In [1]: import numpy as np

In [2]: np.set_printoptions(suppress=True, linewidth=120)

In [3]: M = np.loadtxt("layer11.csv", delimiter=",")

In [4]: M
Out[4]: 
array([[17.,  2.,  6.,  4.],
       [ 0., 12.,  4.,  5.],
       [ 7.,  3.,  2.,  9.],
       [ 2.,  8.,  3., 13.]])

In [5]: round(np.linalg.norm(M, 2) / np.linalg.norm(M), 1)
Out[5]: np.float64(0.8)

In [6]: np.round(np.abs(np.linalg.svd(M)[2][-1]), 1)
Out[6]: array([0.3, 0.3, 0.9, 0.1])

In [7]: np.argsort(-np.linalg.norm(M, axis=0).round(6), kind="stable")[:3]
Out[7]: array([0, 3, 1])

In [8]: M @ M
Out[8]: 
array([[339., 108., 134., 184.],
       [ 38., 196.,  71., 161.],
       [151., 128.,  85., 178.],
       [ 81., 213.,  89., 244.]])

In [9]: np.round(np.linalg.matrix_power(M, 4), 1)
Out[9]: 
array([[154163., 114124.,  80860., 148512.],
       [ 44092.,  85901.,  39372.,  90470.],
       [ 83306.,  90190.,  52389., 106954.],
       [ 68756., 113860.,  55258., 124575.]])

In [10]: np.trace(M)
Out[10]: np.float64(44.0)

In [11]: M.inv()
---------------------------------------------------------------------------
AttributeError                            Traceback (most recent call last)
Cell In[11], line 1
----> 1 M.inv()

AttributeError: 'numpy.ndarray' object has no attribute 'inv'

In [12]: np.allclose(M, M.T)
Out[12]: False

In [13]: hat = np.triu(np.array([[0, 4, -4, 4], [1, -1, 1, 3], [1, -2, -2, -2], [-5, -2, -2, -2]]), 1) + np.eye(4)

In [14]: out = hat @ M @ np.linalg.inv(hat)

In [15]: out
Out[15]: 
array([[  -3.,   82.,  -68., -330.],
       [  13.,  -13.,   80.,  200.],
       [   3.,  -25.,   33.,  112.],
       [   2.,    0.,   11.,   27.]])

In [16]: hat @ M - M @ hat
Out[16]: 
array([[-20.,   0.,  86., -26.],
       [ 13.,  27.,  -1.,  20.],
       [ -4., -44.,  19., -59.],
       [  0.,  -8.,   0., -26.]])

In [17]: data = np.loadtxt("sample8.csv", delimiter=",")

In [18]: data.round(1) + 0
Out[18]: 
array([[ 0. , -0.1,  0.2, -0.2, -0.3, -0.4,  0. , -0.3],
       [ 0.1, -0.2,  0.7, -0.7, -1. , -1.3, -0.1, -1. ],
       [ 0. ,  0. ,  0. ,  0. ,  0. ,  0. ,  0. ,  0. ],
       [-0.1,  0.3, -0.8,  0.8,  1.3,  1.7,  0.1,  1.3]])

In [19]: # column 7 repeats column 4

In [20]: rank = np.linalg.matrix_rank(data)

In [21]: rank
Out[21]: np.int64(1)

In [22]: N = np.linalg.svd(data)[2][rank:].T

In [23]: np.linalg.matrix_rank(data.T @ data), np.linalg.matrix_rank(data @ data.T)
Out[23]: (np.int64(1), np.int64(1))

In [24]: [int(np.linalg.matrix_rank(data[:i])) for i in range(1, len(data) + 1)]
Out[24]: [1, 1, 1, 1]

In [25]: [int(np.linalg.matrix_rank(data[:, :j + 1])) for j in range(8)]
Out[25]: [1, 1, 1, 1, 1, 1, 1, 1]

In [26]: N.shape
Out[26]: (8, 7)

In [27]: [int(np.linalg.matrix_rank(np.delete(data, i, axis=0))) for i in range(4)]
Out[27]: [1, 1, 1, 1]

In [28]: vec = np.array([-6, 9, 3, 1, -3, -1, -9, 4])

In [29]: a = np.maximum(data @ vec, 0)

In [30]: a
Out[30]: array([0., 0., 0., 0.])

In [31]: left, sig, Vh = np.linalg.svd(data)

In [32]: sig.round(1) + 0
Out[32]: array([3.5, 0. , 0. , 0. ])

In [33]: out = left[:, :1] @ np.diag(sig[:1]) @ Vh[:1]

In [34]: np.round(np.linalg.norm(data - out) / np.linalg.norm(data), 1)
Out[34]: np.float64(0.0)

In [35]: vec = np.array([-6, 5, 0, 9])

In [36]: target = M @ vec

In [37]: b, lr = np.zeros(4), 1 / np.linalg.norm(M, 2) ** 2

In [38]: for i in range(30):
    ...:     b -= lr * M.T @ (M @ b - target)
    ...:     if i % 10 == 0: print(i, round(np.linalg.norm(M @ b - target), 1))
    ...: 
0 103.1
10 11.1
20 4.8

In [39]: round(float(np.linalg.cond(M)), 1)
Out[39]: 36.7

In [40]: b.round(1)
Out[40]: array([-5.8,  5.4, -0.5,  8.7])

In [41]: np.linalg.cond(data) > 100
Out[41]: np.True_

In [42]: [round(float(x), 1) for x in np.linalg.svd(data, compute_uv=False)[:3]]
Out[42]: [3.5, 0.0, 0.0]

In [43]: out = np.array([[0], [1], [1], [1], [1]])

In [44]: Z = np.array([[-4, -5, -6, -6, 6, 4, 6, 9, -7]])

In [45]: F = out @ Z

In [46]: F
Out[46]: 
array([[ 0,  0,  0,  0,  0,  0,  0,  0,  0],
       [-4, -5, -6, -6,  6,  4,  6,  9, -7],
       [-4, -5, -6, -6,  6,  4,  6,  9, -7],
       [-4, -5, -6, -6,  6,  4,  6,  9, -7],
       [-4, -5, -6, -6,  6,  4,  6,  9, -7]])

In [47]: # column 3 repeats column 2

In [48]: np.round(np.linalg.norm(F, 2) / np.linalg.norm(F), 1)
Out[48]: np.float64(1.0)

In [49]: np.linalg.matrix_rank(F, rtol=0.1)
Out[49]: np.int64(1)

In [50]: K = np.load("data.npy")

In [51]: K
Out[51]: 
array([[-20.6,  24.9, -10.6],
       [-21. ,  25. ,  -9.1],
       [-20.2,  23.6,  -8.9],
       [-20.5,  26.3,  -9.4],
       [-21.5,  25.1, -10.3],
       [-19.9,  25.1,  -8.9],
       [-18.6,  26. ,  -8.4],
       [-19.2,  25.1, -10.4],
       [-19.9,  24.8, -10.3],
       [-21.9,  26.9, -10.5],
       [-19. ,  24.2,  -9.6],
       [-20.7,  25.6, -10.1],
       [-19.9,  25.5,  -9.1],
       [-20.3,  25.1, -11.4],
       [-19.4,  24.4,  -7.8],
       [-18.8,  24.8, -11.3],
       [-19.9,  23.9,  -9.9],
       [-18.2,  25.6,  -9.5],
       [-21.8,  25.3,  -9.2]])

In [52]: vec = np.array([-2, 2, 1, 0])

In [53]: target = M @ vec

In [54]: target
Out[54]: array([-24.,  28.,  -6.,  15.])

In [55]: np.round(np.linalg.solve(M, target), 1) + 0
Out[55]: array([-2.,  2.,  1.,  0.])

In [56]: np.round(np.linalg.solve(M, target + M[:, 2]), 1) + 0
Out[56]: array([-2.,  2.,  2.,  0.])

In [57]: np.round(np.linalg.solve(M.T, M[2]), 1) + 0
Out[57]: array([0., 0., 1., 0.])

In [58]: np.round(np.linalg.solve(M, 5 * target), 1) + 0
Out[58]: array([-10.,  10.,   5.,   0.])

In [59]: Ac = (K - K.mean(axis=0)) / K.std(axis=0)

In [60]: np.argwhere(np.abs(Ac) > 2)
Out[60]: 
array([[ 9,  1],
       [14,  2]])

In [61]: b = np.linalg.lstsq(np.delete(Ac, 1, axis=1), Ac[:, 1])[0]

In [62]: np.abs(b).argmax()
Out[62]: np.int64(0)

In [63]: np.round(1 - np.var(Ac[:, 1] - np.delete(Ac, 1, axis=1) @ b), 1)
Out[63]: np.float64(0.1)

In [64]: rng = np.random.default_rng(24)

In [65]: idx = rng.permutation(3)

In [66]: out = K[:, idx] * rng.choice([-1, 1], 3)

In [67]: out
Out[67]: 
array([[ 24.9,  10.6, -20.6],
       [ 25. ,   9.1, -21. ],
       [ 23.6,   8.9, -20.2],
       [ 26.3,   9.4, -20.5],
       [ 25.1,  10.3, -21.5],
       [ 25.1,   8.9, -19.9],
       [ 26. ,   8.4, -18.6],
       [ 25.1,  10.4, -19.2],
       [ 24.8,  10.3, -19.9],
       [ 26.9,  10.5, -21.9],
       [ 24.2,   9.6, -19. ],
       [ 25.6,  10.1, -20.7],
       [ 25.5,   9.1, -19.9],
       [ 25.1,  11.4, -20.3],
       [ 24.4,   7.8, -19.4],
       [ 24.8,  11.3, -18.8],
       [ 23.9,   9.9, -19.9],
       [ 25.6,   9.5, -18.2],
       [ 25.3,   9.2, -21.8]])

In [68]: left, _, Vh = np.linalg.svd(K.T @ out)

In [69]: idx
Out[69]: array([1, 2, 0])

In [70]: np.round(left @ Vh, 1) + 0
Out[70]: 
array([[ 0.,  0.,  1.],
       [ 1.,  0.,  0.],
       [ 0., -1.,  0.]])

In [71]: np.round(np.linalg.lstsq(K, out)[0], 1) + 0
Out[71]: 
array([[ 0.,  0.,  1.],
       [ 1.,  0.,  0.],
       [ 0., -1.,  0.]])

In [72]: Ac = K - K.mean(axis=0)

In [73]: evecs = np.linalg.svd(Ac)[2][:1]

In [74]: out = Ac - Ac @ evecs.T @ evecs

In [75]: np.round(np.diag(evecs.T @ evecs), 1)
Out[75]: array([0.7, 0.1, 0.2])

In [76]: np.round(np.cov(Ac @ evecs.T, rowvar=False), 1)
Out[76]: np.float64(1.3)

In [77]: round(np.linalg.norm(out) / np.linalg.norm(Ac), 1)
Out[77]: np.float64(0.7)

In [78]: out = np.c_[K[:, :2] @ np.array([[-4, -6], [-3, -5]]), np.array([-2, 7, 3, -2, -6, 9, 7, -8, -5, 0, -2, -3, -2, -5, 5, -9, -9, 7, -1])]

In [79]: out.round(1)
Out[79]: 
array([[  7.7,  -0.9,  -2. ],
       [  9. ,   1. ,   7. ],
       [ 10. ,   3.2,   3. ],
       [  3.1,  -8.5,  -2. ],
       [ 10.7,   3.5,  -6. ],
       [  4.3,  -6.1,   9. ],
       [ -3.6, -18.4,   7. ],
       [  1.5, -10.3,  -8. ],
       [  5.2,  -4.6,  -5. ],
       [  6.9,  -3.1,   0. ],
       [  3.4,  -7. ,  -2. ],
       [  6. ,  -3.8,  -3. ],
       [  3.1,  -8.1,  -2. ],
       [  5.9,  -3.7,  -5. ],
       [  4.4,  -5.6,   5. ],
       [  0.8, -11.2,  -9. ],
       [  7.9,  -0.1,  -9. ],
       [ -4. , -18.8,   7. ],
       [ 11.3,   4.3,  -1. ]])

In [80]: np.round(np.linalg.norm(out - K @ np.linalg.lstsq(K, out)[0], axis=0), 1) + 0
Out[80]: array([ 0. ,  0. , 15.4])

In [81]: np.linalg.matrix_rank(out)
Out[81]: np.int64(3)

In [82]: np.linalg.matrix_rank(np.c_[K, out])
Out[82]: np.int64(4)

In [83]: np.round(np.linalg.norm(np.linalg.qr(K)[0].T @ out, axis=0) ** 2 / ((out ** 2).sum(axis=0) + 1e-12), 1)
Out[83]: array([1. , 1. , 0.6])

In [84]: np.round(np.linalg.lstsq(K, out[:, 0])[0], 1) + 0
Out[84]: array([-4., -3.,  0.])

In [85]: J = np.load("out0.npy")

In [86]: J
Out[86]: 
array([[-1.1,  0.1, -1.4,  0.5,  0.6,  0.9],
       [-0.4, -0.8,  0.2, -1.3, -1. ,  0.5],
       [ 1.3, -0.9, -0.2,  1.5, -0.8, -1.3],
       [-1. , -1.5,  1.9,  2.3,  1. ,  0.9],
       [ 2.1, -0.2,  0.7,  1.8,  0.4, -2. ],
       [ 1.2, -1.9, -1.1,  0.8, -1. , -1.4],
       [-2.3,  1. , -1. ,  1. ,  1.3,  2. ],
       [-1.4,  0.9, -0.8,  0.1, -1.2,  2. ],
       [-0.6,  1.1,  2.5,  0.3,  2. ,  0.4],
       [-1.6, -0.4,  0.8, -0.1, -1.3,  1.7],
       [-2.1,  1.3,  0.6, -0.7,  0.6,  2.1],
       [-0.1, -0.8,  1.1,  0.8, -0.8,  0.3],
       [ 0.3, -1.2,  0.1,  0.2, -0.6, -0.3],
       [ 0.2, -1.6,  0.2, -0.1,  0.1, -0.1],
       [-0.7,  0.8, -1.6,  0.8, -1.3,  0.5]])

In [87]: idx = J[:, 4] > np.median(J[:, 4])

In [88]: f = J[idx].mean(axis=0) - J[~idx].mean(axis=0)

In [89]: round(float((((J - J.mean(axis=0)) @ f > 0) == idx).mean()), 1)
Out[89]: 0.9

In [90]: hat = J @ np.linalg.solve(J.T @ J, J.T)

In [91]: round(float(np.trace(hat)), 1)
Out[91]: 6.0

In [92]: np.allclose(hat @ hat, hat)
Out[92]: True

In [93]: Ac = J - J.mean(axis=0)

In [94]: evecs = np.linalg.svd(Ac)[2][:5]

In [95]: out = Ac - Ac @ evecs.T @ evecs

In [96]: np.round(out.std(axis=0), 1) + 0
Out[96]: array([0.1, 0. , 0. , 0. , 0. , 0.1])

In [97]: np.round(np.diag(evecs.T @ evecs), 1)
Out[97]: array([0.5, 1. , 1. , 1. , 1. , 0.5])

In [98]: round(float(np.linalg.norm(out) / np.linalg.norm(Ac)), 1)
Out[98]: 0.0

In [99]: out = np.array([[0, 1, 1, 1, 2, 2, 0, 1, 2],
    ...:     [0, 1, 0, 1, 2, 0, 1, 0, 2],
    ...:     [2, 0, 2, 0, 0, 2, 0, 1, 0]])

In [100]: A = out.T @ out

In [101]: A
Out[101]: 
array([[4, 0, 4, 0, 0, 4, 0, 2, 0],
       [0, 2, 1, 2, 4, 2, 1, 1, 4],
       [4, 1, 5, 1, 2, 6, 0, 3, 2],
       [0, 2, 1, 2, 4, 2, 1, 1, 4],
       [0, 4, 2, 4, 8, 4, 2, 2, 8],
       [4, 2, 6, 2, 4, 8, 0, 4, 4],
       [0, 1, 0, 1, 2, 0, 1, 0, 2],
       [2, 1, 3, 1, 2, 4, 0, 2, 2],
       [0, 4, 2, 4, 8, 4, 2, 2, 8]])

In [102]: # row 3 repeats row 1

In [103]: out = M[0, 0] * M[1:] - np.outer(M[1:, 0], M[0])

In [104]: out
Out[104]: 
array([[  0., 204.,  68.,  85.],
       [  0.,  37.,  -8., 125.],
       [  0., 132.,  39., 213.]])

In [105]: np.round(M[:, 0] / M[0, 0], 1)
Out[105]: array([1. , 0. , 0.4, 0.1])

In [106]: np.trace(A)
Out[106]: np.int64(40)

In [107]: np.round(np.abs(np.linalg.eigvals(A)).max(), 1)
Out[107]: np.float64(26.3)

In [108]: np.allclose(A, A.T)
Out[108]: True

In [109]: A.inv()
---------------------------------------------------------------------------
AttributeError                            Traceback (most recent call last)
Cell In[109], line 1
----> 1 A.inv()

AttributeError: 'numpy.ndarray' object has no attribute 'inv'

In [110]: A @ A
Out[110]: 
array([[ 52,  14,  66,  14,  28,  80,   0,  40,  28],
       [ 14,  47,  40,  47,  94,  66,  21,  33,  94],
       [ 66,  40,  96,  40,  80, 126,  10,  63,  80],
       [ 14,  47,  40,  47,  94,  66,  21,  33,  94],
       [ 28,  94,  80,  94, 188, 132,  42,  66, 188],
       [ 80,  66, 126,  66, 132, 172,  20,  86, 132],
       [  0,  21,  10,  21,  42,  20,  11,  10,  42],
       [ 40,  33,  63,  33,  66,  86,  10,  43,  66],
       [ 28,  94,  80,  94, 188, 132,  42,  66, 188]])

In [111]: np.linalg.matrix_power(A, 3)
Out[111]: 
array([[ 872,  546, 1278,  546, 1092, 1684,  140,  842, 1092],
       [ 546, 1166, 1221, 1166, 2332, 1896,  491,  948, 2332],
       [1278, 1221, 2089, 1221, 2442, 2900,  410, 1450, 2442],
       [ 546, 1166, 1221, 1166, 2332, 1896,  491,  948, 2332],
       [1092, 2332, 2442, 2332, 4664, 3792,  982, 1896, 4664],
       [1684, 1896, 2900, 1896, 3792, 4116,  680, 2058, 3792],
       [ 140,  491,  410,  491,  982,  680,  221,  340,  982],
       [ 842,  948, 1450,  948, 1896, 2058,  340, 1029, 1896],
       [1092, 2332, 2442, 2332, 4664, 3792,  982, 1896, 4664]])

In [112]: theta = np.deg2rad(30)

In [113]: E = np.eye(9)

In [114]: E[np.ix_([8, 5], [8, 5])] = [[np.cos(theta), -np.sin(theta)], [np.sin(theta), np.cos(theta)]]

In [115]: E.round(1)
Out[115]: 
array([[ 1. ,  0. ,  0. ,  0. ,  0. ,  0. ,  0. ,  0. ,  0. ],
       [ 0. ,  1. ,  0. ,  0. ,  0. ,  0. ,  0. ,  0. ,  0. ],
       [ 0. ,  0. ,  1. ,  0. ,  0. ,  0. ,  0. ,  0. ,  0. ],
       [ 0. ,  0. ,  0. ,  1. ,  0. ,  0. ,  0. ,  0. ,  0. ],
       [ 0. ,  0. ,  0. ,  0. ,  1. ,  0. ,  0. ,  0. ,  0. ],
       [ 0. ,  0. ,  0. ,  0. ,  0. ,  0.9,  0. ,  0. ,  0.5],
       [ 0. ,  0. ,  0. ,  0. ,  0. ,  0. ,  1. ,  0. ,  0. ],
       [ 0. ,  0. ,  0. ,  0. ,  0. ,  0. ,  0. ,  1. ,  0. ],
       [ 0. ,  0. ,  0. ,  0. ,  0. , -0.5,  0. ,  0. ,  0.9]])

In [116]: vec = np.array([2, 0, 2, 1, 2, 0, 3, 3, 2])

In [117]: [p for p in range(1, 25) if np.allclose(np.linalg.matrix_power(E, p), np.eye(9))]
Out[117]: [12, 24]

In [118]: np.round(np.linalg.inv(E), 1)
Out[118]: 
array([[ 1. ,  0. ,  0. ,  0. ,  0. ,  0. ,  0. ,  0. ,  0. ],
       [ 0. ,  1. ,  0. ,  0. ,  0. ,  0. ,  0. ,  0. ,  0. ],
       [ 0. ,  0. ,  1. ,  0. ,  0. ,  0. ,  0. ,  0. ,  0. ],
       [ 0. ,  0. ,  0. ,  1. ,  0. ,  0. ,  0. ,  0. ,  0. ],
       [ 0. ,  0. ,  0. ,  0. ,  1. ,  0. ,  0. ,  0. ,  0. ],
       [ 0. ,  0. ,  0. ,  0. ,  0. ,  0.9,  0. ,  0. , -0.5],
       [ 0. ,  0. ,  0. ,  0. ,  0. ,  0. ,  1. ,  0. ,  0. ],
       [ 0. ,  0. ,  0. ,  0. ,  0. ,  0. ,  0. ,  1. ,  0. ],
       [ 0. ,  0. ,  0. ,  0. ,  0. ,  0.5,  0. ,  0. ,  0.9]])

In [119]: np.round(np.abs(np.linalg.eigvals(E)), 1)
Out[119]: array([1., 1., 1., 1., 1., 1., 1., 1., 1.])
